% ipython --no-banner

In [1]: import numpy as np

In [2]: np.set_printoptions(precision=1, suppress=True, linewidth=160, floatmode="fixed")

In [3]: X = np.array([[-2, 5, -2, 5, -2, 5],
   ...:     [3, 0, 3, 0, 3, 0],
   ...:     [-2, 2, -2, 2, -2, 2],
   ...:     [-2, 5, -2, 5, -2, 5],
   ...:     [3, 0, 3, 0, 3, 0],
   ...:     [-2, 2, -2, 2, -2, 2]])

In [4]: print(np.round(np.sort(np.abs(np.linalg.eigvals(X))), 1) + 0)
[0.0 0.0 0.0 0.0 0.0 6.0]

In [5]: print(X @ X)
[[-3 21 -3 21 -3 21]
 [-3 21 -3 21 -3 21]
 [ 0  0  0  0  0  0]
 [-3 21 -3 21 -3 21]
 [-3 21 -3 21 -3 21]
 [ 0  0  0  0  0  0]]

In [6]: print((X + X.T) / 2)
[[-2.0  4.0 -2.0  1.5  0.5  1.5]
 [ 4.0  0.0  2.5  2.5  1.5  1.0]
 [-2.0  2.5 -2.0  0.0  0.5  0.0]
 [ 1.5  2.5  0.0  5.0 -1.0  3.5]
 [ 0.5  1.5  0.5 -1.0  3.0 -1.0]
 [ 1.5  1.0  0.0  3.5 -1.0  2.0]]

In [7]: print(np.argsort(-np.linalg.norm(X, axis=0).round(6), kind="stable")[:3])
[1 3 5]

In [8]: print(np.round(np.linalg.norm(X, 2) / np.linalg.norm(X), 1))
0.9

In [9]: print([round(float(x), 1) for x in np.linalg.svd(X, compute_uv=False)[:3]])
[15.1, 6.8, 0.0]

In [10]: print(np.linalg.matrix_rank(X, rtol=0.1))
2

In [11]: W0 = np.load("case16.npy")

In [12]: print(W0)
[[4.0 1.0 0.0 0.0]
 [0.0 4.0 1.0 0.0]
 [0.0 0.0 4.0 1.0]
 [0.0 0.0 0.0 4.0]]

In [13]: O, evecs = np.linalg.qr(W0[:, :2])[0], np.linalg.qr(W0[:, 2:])[0]

In [14]: sig = np.linalg.svd(O.T @ evecs, compute_uv=False)

In [15]: print(sig)
[0.2 0.0]

In [16]: other = W0[0, 0] * W0[1:] - np.outer(W0[1:, 0], W0[0])

In [17]: print(other)
[[ 0.0 16.0  4.0  0.0]
 [ 0.0  0.0 16.0  4.0]
 [ 0.0  0.0  0.0 16.0]]

In [18]: print(np.linalg.matrix_rank(other), np.linalg.matrix_rank(W0))
3 4

In [19]: print(np.flatnonzero(~other.round(6).any(axis=1)))
[]

In [20]: print(W0[:, 0] / W0[0, 0])
[1.0 0.0 0.0 0.0]

In [21]: print([int(np.linalg.matrix_rank(np.linalg.matrix_power(W0, p))) for p in range(1, 5)])
[4, 4, 4, 4]

In [22]: print(np.linalg.matrix_power(W0 - np.diag(np.diag(W0)), 4))
[[0.0 0.0 0.0 0.0]
 [0.0 0.0 0.0 0.0]
 [0.0 0.0 0.0 0.0]
 [0.0 0.0 0.0 0.0]]

In [23]: print(np.prod(np.diag(W0)), round(np.linalg.det(W0), 1))
256.0 256.0

In [24]: t = np.radians(55)

In [25]: r_ = np.eye(4)

In [26]: r_[3, 3] = r_[2, 2] = np.cos(t)

In [27]: r_[3, 2], r_[2, 3] = -np.sin(t), np.sin(t)

In [28]: print(r_)
[[ 1.0  0.0  0.0  0.0]
 [ 0.0  1.0  0.0  0.0]
 [ 0.0  0.0  0.6  0.8]
 [ 0.0  0.0 -0.8  0.6]]

In [29]: other = W0 @ r_.T

In [30]: print(round(float(np.linalg.det(r_)), 1), round(float(np.trace(r_)), 1))
1.0 3.1

In [31]: print(np.allclose(W0 @ W0.T, other @ other.T))
True

In [32]: print(np.allclose(np.linalg.norm(W0, axis=1), np.linalg.norm(other, axis=1)))
True

In [33]: print(other)
[[ 4.0  1.0  0.0  0.0]
 [ 0.0  4.0  0.6 -0.8]
 [ 0.0  0.0  3.1 -2.7]
 [ 0.0  0.0  3.3  2.3]]

In [34]: data = np.load("sample15.npy")

In [35]: print(data)
[[0.3 0.0 0.0 0.0 0.0 0.0 0.3 0.3 0.0]
 [0.0 0.5 0.2 0.0 0.2 0.0 0.0 0.0 0.0]
 [0.0 0.0 0.5 0.0 0.0 0.2 0.2 0.0 0.0]
 [0.0 0.0 0.0 1.0 0.0 0.0 0.0 0.0 0.0]
 [0.0 0.0 0.0 0.0 0.7 0.3 0.0 0.0 0.0]
 [0.3 0.0 0.0 0.0 0.3 0.3 0.0 0.0 0.0]
 [0.0 0.0 0.0 0.0 0.0 0.5 0.5 0.0 0.0]
 [0.5 0.0 0.0 0.0 0.0 0.0 0.0 0.5 0.0]
 [0.0 0.0 0.0 0.0 0.0 0.0 0.0 0.0 1.0]]

In [36]: print(np.flatnonzero(np.linalg.matrix_power((data != 0) + (data.T != 0) + np.eye(9), 9)[0]))
[0 1 2 4 5 6 7]

In [37]: print(np.round(np.sort(np.linalg.eigvals(data).real), 1) + 0)
[0.0 0.0 0.5 0.5 0.5 0.8 1.0 1.0 1.0]

In [38]: print(data @ data)
[[0.3 0.0 0.0 0.0 0.0 0.2 0.3 0.3 0.0]
 [0.0 0.2 0.2 0.0 0.3 0.1 0.1 0.0 0.0]
 [0.1 0.0 0.2 0.0 0.1 0.3 0.2 0.0 0.0]
 [0.0 0.0 0.0 1.0 0.0 0.0 0.0 0.0 0.0]
 [0.1 0.0 0.0 0.0 0.6 0.3 0.0 0.0 0.0]
 [0.2 0.0 0.0 0.0 0.3 0.2 0.1 0.1 0.0]
 [0.2 0.0 0.0 0.0 0.2 0.4 0.2 0.0 0.0]
 [0.4 0.0 0.0 0.0 0.0 0.0 0.2 0.4 0.0]
 [0.0 0.0 0.0 0.0 0.0 0.0 0.0 0.0 1.0]]

In [39]: print((data != 0).astype(int))
[[1 0 0 0 0 0 1 1 0]
 [0 1 1 0 1 0 0 0 0]
 [0 0 1 0 0 1 1 0 0]
 [0 0 0 1 0 0 0 0 0]
 [0 0 0 0 1 1 0 0 0]
 [1 0 0 0 1 1 0 0 0]
 [0 0 0 0 0 1 1 0 0]
 [1 0 0 0 0 0 0 1 0]
 [0 0 0 0 0 0 0 0 1]]

In [40]: print(round(float(np.linalg.det(data)), 1))
0.0

In [41]: rng = np.random.default_rng(1891)

In [42]: lab = rng.permutation(9)

In [43]: print(lab)
[1 2 0 4 8 6 7 5 3]

In [44]: other = data[lab][:, lab]

In [45]: print(round(np.trace(other), 1))
5.3

In [46]: print(other)
[[0.5 0.2 0.0 0.2 0.0 0.0 0.0 0.0 0.0]
 [0.0 0.5 0.0 0.0 0.0 0.2 0.0 0.2 0.0]
 [0.0 0.0 0.3 0.0 0.0 0.3 0.3 0.0 0.0]
 [0.0 0.0 0.0 0.7 0.0 0.0 0.0 0.3 0.0]
 [0.0 0.0 0.0 0.0 1.0 0.0 0.0 0.0 0.0]
 [0.0 0.0 0.0 0.0 0.0 0.5 0.0 0.5 0.0]
 [0.0 0.0 0.5 0.0 0.0 0.0 0.5 0.0 0.0]
 [0.0 0.0 0.3 0.3 0.0 0.0 0.0 0.3 0.0]
 [0.0 0.0 0.0 0.0 0.0 0.0 0.0 0.0 1.0]]

In [47]: print(np.sort(np.abs(np.linalg.eigvals(other))))
[0.2 0.2 0.5 0.5 0.5 0.8 1.0 1.0 1.0]

In [48]: A = np.diag(np.array([-3, -1, 3, 0, 2, -3, -3, -3, -2, 0])) + -2 * np.eye(10, k=1) + -2 * np.eye(10, k=-1)

In [49]: print(A)
[[-3.0 -2.0  0.0  0.0  0.0  0.0  0.0  0.0  0.0  0.0]
 [-2.0 -1.0 -2.0  0.0  0.0  0.0  0.0  0.0  0.0  0.0]
 [ 0.0 -2.0  3.0 -2.0  0.0  0.0  0.0  0.0  0.0  0.0]
 [ 0.0  0.0 -2.0  0.0 -2.0  0.0  0.0  0.0  0.0  0.0]
 [ 0.0  0.0  0.0 -2.0  2.0 -2.0  0.0  0.0  0.0  0.0]
 [ 0.0  0.0  0.0  0.0 -2.0 -3.0 -2.0  0.0  0.0  0.0]
 [ 0.0  0.0  0.0  0.0  0.0 -2.0 -3.0 -2.0  0.0  0.0]
 [ 0.0  0.0  0.0  0.0  0.0  0.0 -2.0 -3.0 -2.0  0.0]
 [ 0.0  0.0  0.0  0.0  0.0  0.0  0.0 -2.0 -2.0 -2.0]
 [ 0.0  0.0  0.0  0.0  0.0  0.0  0.0  0.0 -2.0  0.0]]

In [50]: lab = rng.permutation(10)

In [51]: print(lab)
[6 8 4 7 9 3 2 1 0 5]

In [52]: other = A[lab][:, lab]

In [53]: print(np.allclose(other, A))
False

In [54]: print(np.diag(other))
[-3.0 -2.0  2.0 -3.0  0.0  0.0  3.0 -1.0 -3.0 -3.0]
